$ ipython --no-banner

In [1]: import numpy as np

In [2]: import numpy.linalg as la

In [3]: np.set_printoptions(suppress=True, linewidth=120)

In [4]: def tidy(a):
   ...:     return np.round(a, 2) + 0
   ...: 

In [5]: t = np.deg2rad(15)

In [6]: M = np.eye(9)

In [7]: M[np.ix_([5, 2], [5, 2])] = [[np.cos(t), -np.sin(t)], [np.sin(t), np.cos(t)]]

In [8]: print(tidy(M))
[[ 1.    0.    0.    0.    0.    0.    0.    0.    0.  ]
 [ 0.    1.    0.    0.    0.    0.    0.    0.    0.  ]
 [ 0.    0.    0.97  0.    0.    0.26  0.    0.    0.  ]
 [ 0.    0.    0.    1.    0.    0.    0.    0.    0.  ]
 [ 0.    0.    0.    0.    1.    0.    0.    0.    0.  ]
 [ 0.    0.   -0.26  0.    0.    0.97  0.    0.    0.  ]
 [ 0.    0.    0.    0.    0.    0.    1.    0.    0.  ]
 [ 0.    0.    0.    0.    0.    0.    0.    1.    0.  ]
 [ 0.    0.    0.    0.    0.    0.    0.    0.    1.  ]]

In [9]: other = la.inv(M)

In [10]: print(tidy(la.det(M) * la.det(other)))
1.0

In [11]: print(np.allclose(other, M.T))
True

In [12]: print(tidy(la.slogdet(M)[0]))
1.0

In [13]: print((np.abs(other) > 1e-9).astype(int))
[[1 0 0 0 0 0 0 0 0]
 [0 1 0 0 0 0 0 0 0]
 [0 0 1 0 0 1 0 0 0]
 [0 0 0 1 0 0 0 0 0]
 [0 0 0 0 1 0 0 0 0]
 [0 0 1 0 0 1 0 0 0]
 [0 0 0 0 0 0 1 0 0]
 [0 0 0 0 0 0 0 1 0]
 [0 0 0 0 0 0 0 0 1]]

In [14]: print(tidy(la.cond(M)))
1.0

In [15]: print(tidy(M @ other))
[[1. 0. 0. 0. 0. 0. 0. 0. 0.]
 [0. 1. 0. 0. 0. 0. 0. 0. 0.]
 [0. 0. 1. 0. 0. 0. 0. 0. 0.]
 [0. 0. 0. 1. 0. 0. 0. 0. 0.]
 [0. 0. 0. 0. 1. 0. 0. 0. 0.]
 [0. 0. 0. 0. 0. 1. 0. 0. 0.]
 [0. 0. 0. 0. 0. 0. 1. 0. 0.]
 [0. 0. 0. 0. 0. 0. 0. 1. 0.]
 [0. 0. 0. 0. 0. 0. 0. 0. 1.]]

In [16]: print(tidy(la.inv(other)))
[[ 1.    0.    0.    0.    0.    0.    0.    0.    0.  ]
 [ 0.    1.    0.    0.    0.    0.    0.    0.    0.  ]
 [ 0.    0.    0.97  0.    0.    0.26  0.    0.    0.  ]
 [ 0.    0.    0.    1.    0.    0.    0.    0.    0.  ]
 [ 0.    0.    0.    0.    1.    0.    0.    0.    0.  ]
 [ 0.    0.   -0.26  0.    0.    0.97  0.    0.    0.  ]
 [ 0.    0.    0.    0.    0.    0.    1.    0.    0.  ]
 [ 0.    0.    0.    0.    0.    0.    0.    1.    0.  ]
 [ 0.    0.    0.    0.    0.    0.    0.    0.    1.  ]]
